$ ipython --no-banner

In [1]: import numpy as np

In [2]: import numpy.linalg as la

In [3]: np.set_printoptions(suppress=True, linewidth=160)

In [4]: data = np.load("block3.npy")

In [5]: data
Out[5]: 
array([[1.   , 0.5  , 0.25 , 0.125, 0.062, 0.031],
       [0.5  , 1.   , 0.5  , 0.25 , 0.125, 0.062],
       [0.25 , 0.5  , 1.   , 0.5  , 0.25 , 0.125],
       [0.125, 0.25 , 0.5  , 1.   , 0.5  , 0.25 ],
       [0.062, 0.125, 0.25 , 0.5  , 1.   , 0.5  ],
       [0.031, 0.062, 0.125, 0.25 , 0.5  , 1.   ]])

In [6]: # equal to its transpose

In [7]: vec = np.ones(6)

In [8]: for _ in range(6):
   ...:     vec = data @ vec
   ...:     vec /= la.norm(vec)
   ...:     print(round(vec @ data @ vec, 3))
   ...: 
2.387
2.392
2.393
2.393
2.393
2.393

In [9]: vec.round(3)
Out[9]: array([0.306, 0.42 , 0.48 , 0.48 , 0.42 , 0.306])

In [10]: round(float(la.eigvalsh(data)[-1]), 3)
Out[10]: 2.393

In [11]: out = la.inv(data)

In [12]: (np.abs(out) > 1e-9).astype(int)
Out[12]: 
array([[1, 1, 1, 1, 1, 1],
       [1, 1, 1, 1, 1, 1],
       [1, 1, 1, 1, 1, 1],
       [1, 1, 1, 1, 1, 1],
       [1, 1, 1, 1, 1, 1],
       [1, 1, 1, 1, 1, 1]])

In [13]: print(np.round(la.det(data) * out, 3) + 0)
[[ 0.316 -0.158  0.     0.     0.     0.   ]
 [-0.158  0.396 -0.158  0.     0.     0.   ]
 [ 0.    -0.158  0.396 -0.158  0.     0.   ]
 [ 0.     0.    -0.158  0.396 -0.158  0.   ]
 [ 0.     0.     0.    -0.158  0.396 -0.158]
 [ 0.     0.     0.     0.    -0.158  0.316]]

In [14]: np.round(la.det(data) * la.det(out), 3)
Out[14]: np.float64(1.0)

In [15]: out.round(3) + 0
Out[15]: 
array([[ 1.333, -0.667,  0.   ,  0.   ,  0.001,  0.   ],
       [-0.667,  1.667, -0.667,  0.   , -0.001,  0.001],
       [ 0.   , -0.667,  1.667, -0.667,  0.   ,  0.   ],
       [ 0.   ,  0.   , -0.667,  1.667, -0.667,  0.   ],
       [ 0.001, -0.001,  0.   , -0.667,  1.667, -0.667],
       [ 0.   ,  0.001,  0.   ,  0.   , -0.667,  1.333]])

In [16]: round(float(la.slogdet(data)[0]), 3)
Out[16]: 1.0

In [17]: np.round(la.inv(out), 3)
Out[17]: 
array([[1.   , 0.5  , 0.25 , 0.125, 0.062, 0.031],
       [0.5  , 1.   , 0.5  , 0.25 , 0.125, 0.062],
       [0.25 , 0.5  , 1.   , 0.5  , 0.25 , 0.125],
       [0.125, 0.25 , 0.5  , 1.   , 0.5  , 0.25 ],
       [0.062, 0.125, 0.25 , 0.5  , 1.   , 0.5  ],
       [0.031, 0.062, 0.125, 0.25 , 0.5  , 1.   ]])

In [18]: ang = np.radians(60)

In [19]: R = np.eye(6)

In [20]: R[5, 5] = R[0, 0] = np.cos(ang)

In [21]: R[5, 0], R[0, 5] = -np.sin(ang), np.sin(ang)

In [22]: print(R.round(3))
[[ 0.5    0.     0.     0.     0.     0.866]
 [ 0.     1.     0.     0.     0.     0.   ]
 [ 0.     0.     1.     0.     0.     0.   ]
 [ 0.     0.     0.     1.     0.     0.   ]
 [ 0.     0.     0.     0.     1.     0.   ]
 [-0.866  0.     0.     0.     0.     0.5  ]]

In [23]: out = data @ R.T

In [24]: np.allclose(data @ data.T, out @ out.T)
Out[24]: True

In [25]: np.allclose(la.norm(data, axis=1), la.norm(out, axis=1))
Out[25]: True

In [26]: F = np.load("arr.npy")

In [27]: print(F)
[[ -1.    1.   -0.2  -2.2]
 [  2.    0.2   0.2  -0.5]
 [  7.    0.2  -1.6   1. ]
 [-14.    0.1   1.1  -3.1]]

In [28]: # column 0 dominates

In [29]: blk = np.stack([F, -2 * F, F[::-1]])

In [30]: np.round(la.norm(blk, axis=(1, 2)), 3)
Out[30]: array([16.451, 32.902, 16.451])

In [31]: np.einsum("bij,cij->bc", blk, blk)
Out[31]: 
array([[ 270.64, -541.28,   67.84],
       [-541.28, 1082.56, -135.68],
       [  67.84, -135.68,  270.64]])

In [32]: np.round(la.det(blk), 3)
Out[32]: array([  -7.326, -117.216,   -7.326])

In [33]: J = np.loadtxt("mat.csv", delimiter=",")

In [34]: J.round(3)
Out[34]: 
array([[-3.16, -0.11,  0.31,  1.22, -1.95,  0.14],
       [-1.09,  0.21,  0.34,  0.08, -0.85,  1.91],
       [ 1.41, -0.59,  0.54, -0.96,  0.61, -6.09],
       [ 0.18, -0.38,  1.38, -1.32, -0.6 , -4.6 ],
       [ 0.53,  0.26,  0.04, -0.4 ,  0.23,  1.92],
       [ 0.23, -0.1 , -0.5 ,  0.44,  0.43, -0.46]])

In [35]: rng = np.random.default_rng(931919)

In [36]: z = rng.permutation(6)

In [37]: z
Out[37]: array([5, 0, 2, 1, 4, 3])

In [38]: out = J[z][:, z]

In [39]: np.allclose(out, J)
Out[39]: False

In [40]: print(out.round(3))
[[-0.46  0.23 -0.5  -0.1   0.43  0.44]
 [ 0.14 -3.16  0.31 -0.11 -1.95  1.22]
 [-6.09  1.41  0.54 -0.59  0.61 -0.96]
 [ 1.91 -1.09  0.34  0.21 -0.85  0.08]
 [ 1.92  0.53  0.04  0.26  0.23 -0.4 ]
 [-4.6   0.18  1.38 -0.38 -0.6  -1.32]]

In [41]: np.round(np.diag(out), 3)
Out[41]: array([-0.46, -3.16,  0.54,  0.21,  0.23, -1.32])

In [42]: print(la.matrix_rank(out, rtol=0.1))
3

In [43]: [round(float(x), 3) for x in la.svd(out, compute_uv=False)[:3]]
Out[43]: [8.499, 4.188, 1.695]

In [44]: np.argsort(-la.norm(out, axis=0).round(6), kind="stable")[:3]
Out[44]: array([0, 1, 4])

In [45]: out = np.array([[4, 1, 4], [0, 1, 5], [1, 5, 1], [1, 5, 0], [1, 0, 4], [4, 2, 5]])

In [46]: np.round(np.einsum("ij,ij->i", J, J), 3)
Out[46]: array([15.404,  5.725, 41.01 , 25.344,  4.249,  0.903])

In [47]: r = la.matrix_rank(J)

In [48]: r
Out[48]: np.int64(3)

In [49]: null = la.svd(J)[2][r:].T

In [50]: np.allclose(J @ null, 0)
Out[50]: True

In [51]: np.round(J @ null, 3) + 0
Out[51]: 
array([[0., 0., 0.],
       [0., 0., 0.],
       [0., 0., 0.],
       [0., 0., 0.],
       [0., 0., 0.],
       [0., 0., 0.]])

In [52]: la.matrix_rank(J.T @ J), la.matrix_rank(J @ J.T)
Out[52]: (np.int64(3), np.int64(3))

In [53]: E = np.load("a.npy")

In [54]: print(E)
[[1.   0.  ]
 [0.75 0.25]]

In [55]: # triangular

In [56]: out = la.inv(E)

In [57]: (np.abs(out) > 1e-9).astype(int)
Out[57]: 
array([[1, 0],
       [1, 1]])

In [58]: np.round(la.det(E) * la.det(out), 3)
Out[58]: np.float64(1.0)

In [59]: u = np.array([-2, -3])

In [60]: out = E + np.outer(u, np.eye(2)[0])

In [61]: np.round(la.det(out) / la.det(E), 3), np.round(1 + la.solve(E, u)[0], 3)
Out[61]: (np.float64(-1.0), np.float64(-1.0))

In [62]: print(la.matrix_rank(la.inv(out) - la.inv(E), tol=1e-8))
1

In [63]: print(np.round(np.sort(np.abs(la.eigvals(E))), 3))
[0.25 1.  ]

In [64]: np.trace(E)
Out[64]: np.float64(1.25)

In [65]: np.allclose(E @ E.T, E.T @ E)
Out[65]: False

In [66]: print((E - E.T) / 2)
[[ 0.    -0.375]
 [ 0.375  0.   ]]

In [67]: vec = np.array([-2, 0])

In [68]: y = E @ vec

In [69]: beta, lr = np.zeros(2), 1 / la.norm(E, 2) ** 2

In [70]: for i in range(10):
    ...:     beta -= lr * E.T @ (E @ beta - y)
    ...:     if i % 2 == 0: print(i, round(la.norm(E @ beta - y), 3))
    ...: 
0 0.047
2 0.045
4 0.043
6 0.041
8 0.039

In [71]: np.round(la.cond(E), 3)
Out[71]: np.float64(6.342)

In [72]: beta.round(3)
Out[72]: array([-1.977, -0.189])

In [73]: Lm = la.cholesky(data)

In [74]: round(float(np.prod(np.diag(Lm)) ** 2), 3), round(float(la.det(data)), 3)
Out[74]: (0.237, 0.237)

In [75]: la.eigvalsh(data).min() > 0
Out[75]: np.True_

In [76]: np.round(np.diag(Lm) ** 2, 3)
Out[76]: array([1.  , 0.75, 0.75, 0.75, 0.75, 0.75])

In [77]: X = np.load("test2.npy")

In [78]: X
Out[78]: 
array([[  4.45 ,   4.182,   3.318,  -5.175],
       [ -7.41 ,  -7.069,   4.89 ,  11.749],
       [ -2.282,  -5.744,  -8.319,   3.823],
       [-16.153, -20.265,  -1.946,  26.606],
       [  3.583,   2.698,  -2.693,  -5.171],
       [-12.851, -14.479,   0.056,  19.679],
       [ -5.403,  -9.333,  -3.2  ,  10.293],
       [  4.428,   2.453,  -4.361,  -5.677],
       [ -2.501,  -4.855,  -1.867,   5.387],
       [ 12.535,  15.146,  -0.115, -20.445],
       [ -5.489,  -4.949,   5.65 ,   9.485],
       [ 11.283,   7.684,  -7.563, -15.272],
       [ -6.772,  -6.682,  -1.261,   9.183],
       [-23.355, -26.958,  -1.267,  36.962],
       [ -1.426,  -1.852,  -0.978,   1.939],
       [-10.095, -11.717,  -1.43 ,  15.739],
       [ -5.805,  -1.681,   4.464,   5.794]])

In [79]: out = np.c_[X[:, :3] @ np.array([[-8, -1, -1], [5, -5, -4], [-2, 0, 9]]), np.array([-5, -1, -5, -4, 5, -4, -4, -5, 5, -4, -4, -2, 1, -1, 0, -4, 3])]

In [80]: print(out.round(3))
[[ -21.326  -25.36     8.684   -5.   ]
 [  14.155   42.755   79.696   -1.   ]
 [   6.174   31.002  -49.613   -5.   ]
 [  31.791  117.478   79.699   -4.   ]
 [  -9.788  -17.073  -38.612    5.   ]
 [  30.301   85.246   71.271   -4.   ]
 [   2.959   52.068   13.935   -4.   ]
 [ -14.437  -16.693  -53.489   -5.   ]
 [  -0.533   26.776    5.118    5.   ]
 [ -24.32   -88.265  -74.154   -4.   ]
 [   7.867   30.234   76.135   -4.   ]
 [ -36.718  -49.703 -110.086   -2.   ]
 [  23.288   40.182   22.151    1.   ]
 [  54.584  158.145  119.784   -1.   ]
 [   4.104   10.686    0.032    0.   ]
 [  25.035   68.68    44.093   -4.   ]
 [  29.107   14.21    52.705    3.   ]]

In [81]: la.matrix_rank(np.c_[X, out])
Out[81]: np.int64(5)

In [82]: np.round(la.norm(out - X @ la.lstsq(X, out)[0], axis=0), 3) + 0
Out[82]: array([ 0.   ,  0.   ,  0.   , 13.729])

In [83]: la.matrix_rank(out)
Out[83]: np.int64(4)

In [84]: feats = np.load("sample2.npy")

In [85]: feats.round(3)
Out[85]: 
array([[ 1.825,  0.726, -0.378],
       [-0.304,  1.459,  1.334],
       [-0.76 ,  1.159, -1.442]])

In [86]: z = rng.permutation(3)

In [87]: out = feats[:, z] * rng.choice([-1, 1], 3)

In [88]: out.round(3)
Out[88]: 
array([[ 0.726, -1.825, -0.378],
       [ 1.459,  0.304,  1.334],
       [ 1.159,  0.76 , -1.442]])

In [89]: U, _, Vh = la.svd(feats.T @ out)

In [90]: np.round(U @ Vh, 3) + 0
Out[90]: 
array([[ 0., -1.,  0.],
       [ 1.,  0.,  0.],
       [ 0.,  0.,  1.]])

In [91]: z
Out[91]: array([1, 0, 2])

In [92]: np.round(np.kron(np.eye(2, dtype=int), feats), 3)
Out[92]: 
array([[ 1.825,  0.726, -0.378,  0.   ,  0.   , -0.   ],
       [-0.304,  1.459,  1.334, -0.   ,  0.   ,  0.   ],
       [-0.76 ,  1.159, -1.442, -0.   ,  0.   , -0.   ],
       [ 0.   ,  0.   , -0.   ,  1.825,  0.726, -0.378],
       [-0.   ,  0.   ,  0.   , -0.304,  1.459,  1.334],
       [-0.   ,  0.   , -0.   , -0.76 ,  1.159, -1.442]])

In [93]: print(np.round(la.det(feats.T), 3))
-8.0
